>>> import numpy as np
>>> np.set_printoptions(precision=2, suppress=True, linewidth=120, sign=" ")
>>> m1 = np.array([[2, 2, 2], [1, 1, 3], [2, 1, 0], [0, 3, 3]])
>>> m1[1] = m1[3]
>>> m1
array([[ 2,  2,  2],
       [ 0,  3,  3],
       [ 2,  1,  0],
       [ 0,  3,  3]])
>>> x = np.array([0, 2, 0])
>>> y = m1 @ x
>>> y
array([ 4,  6,  2,  6])
>>> np.round(np.linalg.pinv(m1) @ m1, 2) + 0
array([[ 1.,  0.,  0.],
       [ 0.,  1.,  0.],
       [ 0.,  0.,  1.]])
>>> np.round(np.linalg.lstsq(m1, y)[0], 2) + 0
array([ 0.,  2.,  0.])
>>> rng = np.random.default_rng(35558)
>>> y = y + 0.05 * rng.normal(size=4)
>>> y
array([ 4.05,  5.96,  1.94,  5.93])
>>> c, *_ = np.linalg.lstsq(m1, y)
>>> round(np.linalg.norm(y - m1 @ c), 2)
np.float64(0.02)
>>> [round(float(np.linalg.norm(np.linalg.solve(m1.T @ m1 + lam * np.eye(3), m1.T @ y))), 2) for lam in (0, 1, 10, 100)]
[1.87, 1.39, 1.15, 0.44]
>>> c
array([ 0.04,  1.86,  0.12])
>>> X = np.load("sample14.npy")
>>> X
array([[-1.1, -2.8,  0.7],
       [-0.3, -1. , -0.9]])
>>> C2 = m1.T @ m1
>>> np.linalg.svd(m1, compute_uv=False) ** 2
array([ 45.83,   6.94,   0.23])
>>> np.diag(C2)
array([  8,  23,  22])
>>> np.linalg.eigvalsh(C2)[::-1]
array([ 45.83,   6.94,   0.23])
>>> np.linalg.matrix_rank(C2)
np.int64(3)
>>> np.allclose(C2, C2.T)
True
>>> C2
array([[  8,   6,   4],
       [  6,  23,  22],
       [  4,  22,  22]])
>>> (m1 @ m1.T).shape
(4, 4)
>>> def softmax(z):
...     e = np.exp(z - z.max(axis=-1, keepdims=True))
...     return e / e.sum(axis=-1, keepdims=True)
... 
>>> softmax(X).sum(axis=1)
array([ 1.,  1.])
>>> softmax(X[0])
array([ 0.14,  0.03,  0.84])
>>> np.round(softmax(10 * X[0]), 2) + 0
array([ 0.,  0.,  1.])
>>> scores = X @ X.T / np.sqrt(3)
>>> softmax(scores).round(6).argmax(axis=1)
array([ 0,  0])
